% python3 -q
>>> import numpy as np
>>> np.set_printoptions(suppress=True, linewidth=100)
>>> W0 = np.array([[59, 25, 52, 32, 34, 43],
...     [25, 13, 20, 10, 15, 19],
...     [52, 20, 48, 32, 32, 36],
...     [32, 10, 32, 24, 22, 20],
...     [34, 15, 32, 22, 34, 18],
...     [43, 19, 36, 20, 18, 35]])
>>> # symmetric, so the eigenvalues are real
>>> U, sigma, vt = np.linalg.svd(W0)
>>> V = vt[:(sigma > 1e-8).sum()]
>>> rng = np.random.default_rng(17880)
>>> x0 = W0[3] + -2 * W0[4] + rng.integers(2) * np.eye(6)[4]
>>> x0
array([-36., -20., -32., -20., -46., -16.])
>>> np.linalg.matrix_rank(np.vstack([W0, x0]))
np.int64(3)
>>> np.allclose(V.T @ V @ x0, x0)
True
>>> np.round(np.diag(V.T @ V), 2)
array([0.35, 0.37, 0.35, 0.57, 0.86, 0.49])
>>> np.round(V.T @ V, 2)
array([[ 0.35,  0.2 ,  0.25,  0.08,  0.09,  0.33],
       [ 0.2 ,  0.37, -0.06, -0.31,  0.22,  0.22],
       [ 0.25, -0.06,  0.35,  0.37,  0.07,  0.14],
       [ 0.08, -0.31,  0.37,  0.57,  0.03, -0.08],
       [ 0.09,  0.22,  0.07,  0.03,  0.86, -0.25],
       [ 0.33,  0.22,  0.14, -0.08, -0.25,  0.49]])
>>> np.allclose(W0[:-1].T @ np.linalg.lstsq(W0[:-1].T, W0[-1])[0], W0[-1])
True
>>> round(float(np.trace(np.linalg.pinv(W0) @ W0)), 2)
3.0
>>> np.unique(W0.round(6), axis=0).shape
(6, 6)
>>> np.abs(np.diag(np.linalg.qr(W0)[1])) > 1e-9
array([ True,  True,  True, False, False, False])
>>> evals, V = np.linalg.eigvalsh(W0)
Traceback (most recent call last):
  File "<python-input-17>", line 1, in <module>
    evals, V = np.linalg.eigvalsh(W0)
    ^^^^^^^^
ValueError: too many values to unpack (expected 2)
>>> evals, V = np.linalg.eigh(W0)
>>> np.round(V.T @ V, 2) + 0
array([[1., 0., 0., 0., 0., 0.],
       [0., 1., 0., 0., 0., 0.],
       [0., 0., 1., 0., 0., 0.],
       [0., 0., 0., 1., 0., 0.],
       [0., 0., 0., 0., 1., 0.],
       [0., 0., 0., 0., 0., 1.]])
